$ python3 -q
>>> import numpy as np
>>> import numpy.linalg as la
>>> np.set_printoptions(precision=2, suppress=True, linewidth=160, sign=" ")
>>> tidy = lambda a: np.round(a, 2) + 0
>>> E = np.array([[-6, 9, 2, -3], [9, 0, -3, 0], [-2, 3, 10, -15], [3, 0, -15, 0]])
>>> print(E)
[[ -6   9   2  -3]
 [  9   0  -3   0]
 [ -2   3  10 -15]
 [  3   0 -15   0]]
>>> rng = np.random.default_rng(956262)
>>> idx = rng.permutation(4)
>>> A2 = E[:, idx] * rng.choice([-1, 1], 4)
>>> print(A2)
[[ -6  -9   3  -2]
 [  9   0   0   3]
 [ -2  -3  15 -10]
 [  3   0   0  15]]
>>> Uu, _, vt = la.svd(E.T @ A2)
>>> print(idx)
[ 0  1  3  2]
>>> x0 = np.array([3, 2, 1, 0])
>>> print(A2 @ np.eye(4)[1])
[-9.  0. -3.  0.]
>>> print(A2 @ (2 * x0))
[-66  54   6  18]
>>> print((A2 * x0).sum(axis=1))
[-33  27   3   9]
>>> print(A2 * x0)
[[-18 -18   3   0]
 [ 27   0   0   0]
 [ -6  -6  15   0]
 [  9   0   0   0]]
>>> print((A2 @ x0).argmax())
1
>>> x0 = np.array([-1, 5, -2, -5])
>>> print(E * x0)
[[  6  45  -4  15]
 [ -9   0   6   0]
 [  2  15 -20  75]
 [ -3   0  30   0]]
>>> print(E @ x0)
[62 -3 72 27]
>>> print((E @ x0).argmax())
2
>>> print(E @ (2 * x0))
[124  -6 144  54]
>>> A2 = E[0, 0] * E[1:] - np.outer(E[1:, 0], E[0])
>>> print(A2)
[[  0 -81   0  27]
 [  0   0 -56  84]
 [  0 -27  84   9]]
>>> print(np.flatnonzero(~A2.round(6).any(axis=1)))
[]
>>> print(la.matrix_rank(A2), la.matrix_rank(E))
3 4
>>> F = np.array([[5, 0, 0], [0, 0, 0], [0, 0, 5]])
>>> hat = np.triu(np.array([[-2, -8, -2], [-8, 5, -3], [-4, -8, -4]]), 1) + np.eye(3)
>>> A2 = hat @ F @ la.inv(hat)
>>> print(tidy(la.det(A2)))
0.0
